% ipython --no-banner

In [1]: import numpy as np

In [2]: np.set_printoptions(suppress=True, linewidth=200)

In [3]: rnd = lambda a: np.round(a, 2) + 0

In [4]: E = np.load("data.npy")

In [5]: E
Out[5]: 
array([[ 0.03,  0.59,  0.4 ,  1.12,  2.14,  0.45,  0.81,  0.58,  0.3 ],
       [-0.16, -0.65, -0.93, -0.8 , -1.03,  0.27, -0.81, -1.18, -0.19],
       [ 0.04, -0.22, -0.64, -0.17, -0.82, -0.1 , -0.23, -0.31, -0.21],
       [ 0.56, -1.23, -1.38, -1.19, -2.32,  0.37, -1.37, -1.52, -0.77],
       [ 0.26,  0.58,  0.43,  0.26,  1.38,  0.16,  0.35,  0.03,  0.81],
       [-0.11,  1.17,  1.07,  0.87,  1.75,  0.29,  1.  ,  0.9 ,  0.91],
       [-0.27, -0.01, -0.34,  0.03, -0.57,  0.07, -0.41,  0.3 , -0.67],
       [-0.07,  0.84,  0.18, -0.32,  0.35,  0.28, -0.37,  0.04,  0.44],
       [ 0.45,  0.3 ,  0.3 , -0.24,  0.09,  0.68,  0.38,  0.64,  0.11],
       [-0.46,  0.24, -0.05,  0.78,  0.97, -0.09,  0.98,  0.3 ,  0.29],
       [-0.53, -0.16, -0.71, -0.08, -1.03, -0.01,  0.46, -0.5 , -0.23],
       [ 0.22, -0.92, -0.84, -1.66, -2.18, -0.08, -1.09, -1.18, -1.06],
       [ 0.77,  0.86,  0.75,  0.36,  1.77,  0.32,  0.25,  0.31,  0.26],
       [-0.06, -0.98, -0.65, -0.63, -2.69, -0.08, -1.3 , -1.02, -1.65],
       [ 0.18,  0.71,  1.25,  0.2 ,  1.73, -0.07,  0.98,  1.25,  1.32],
       [ 0.27, -0.52, -0.36, -0.27, -0.58,  0.55, -0.44,  0.07, -0.27],
       [-0.38, -1.25, -0.41, -0.38, -1.93, -0.08, -0.69, -0.87, -0.35],
       [ 0.26, -0.62, -0.28, -0.61, -1.31, -0.12, -0.35,  0.18, -0.42],
       [-0.29, -1.19, -1.03, -1.19, -2.32, -0.13, -0.27, -0.91, -1.1 ],
       [-0.6 , -0.64,  0.42, -0.46, -0.42,  0.38, -0.27, -0.15,  0.32],
       [-0.59, -1.38, -1.86, -1.91, -3.12, -0.37, -1.47, -1.77, -1.57],
       [ 0.01, -0.55, -0.31,  0.05, -0.36,  0.24, -0.3 , -0.31, -0.32],
       [-0.16, -0.45, -0.28,  0.4 , -0.33, -0.03, -0.81, -0.51, -0.21],
       [-0.1 ,  1.42,  1.59,  0.86,  2.46,  0.58,  1.57,  1.34,  0.9 ],
       [-0.15,  2.01,  1.76,  1.95,  3.15, -0.7 ,  1.63,  2.04,  1.69],
       [-0.56, -0.52, -0.41, -0.45, -0.49, -0.23, -0.51, -0.78, -1.05],
       [ 0.17, -0.68, -1.48, -0.47, -1.15, -0.41, -0.85, -0.55, -0.48],
       [-0.22,  1.3 ,  1.19,  1.51,  2.08, -0.32,  1.74,  1.11,  0.92],
       [ 0.03,  0.64,  1.06,  1.03,  2.48, -0.4 ,  0.72,  1.11,  0.98],
       [-0.15, -1.  , -0.48, -0.19, -1.11,  0.18, -0.44, -0.7 , -0.52],
       [ 0.  , -0.18, -0.01, -0.15, -0.01,  0.19, -0.58, -0.7 ,  0.14],
       [ 0.22, -0.66, -1.15, -0.5 , -0.99, -0.39, -0.9 , -0.6 , -0.81],
       [ 0.13,  1.24,  0.77,  0.89,  1.34, -0.43,  1.01,  0.44,  0.66],
       [-0.25,  1.02,  1.31,  0.92,  1.85, -0.16,  1.29,  0.74,  0.9 ]])

In [6]: Xc = E - E.mean(axis=0)

In [7]: left, sv, Vh = np.linalg.svd(Xc, full_matrices=False)

In [8]: rnd(sv)
Out[8]: array([15.16,  2.58,  2.3 ,  1.88,  1.76,  1.68,  1.55,  1.31,  1.16])

In [9]: print(rnd(np.abs(Vh[-1])))
[0.56 0.31 0.37 0.01 0.04 0.34 0.38 0.41 0.16]

In [10]: rnd((sv ** 2).sum() ** 2 / (sv ** 4).sum())
Out[10]: np.float64(1.24)

In [11]: rnd(sv ** 2 / (sv ** 2).sum())
Out[11]: array([0.9 , 0.03, 0.02, 0.01, 0.01, 0.01, 0.01, 0.01, 0.01])

In [12]: np.linalg.matrix_rank(Xc)
Out[12]: np.int64(9)

In [13]: rnd(Xc.mean(axis=0))
Out[13]: array([0., 0., 0., 0., 0., 0., 0., 0., 0.])
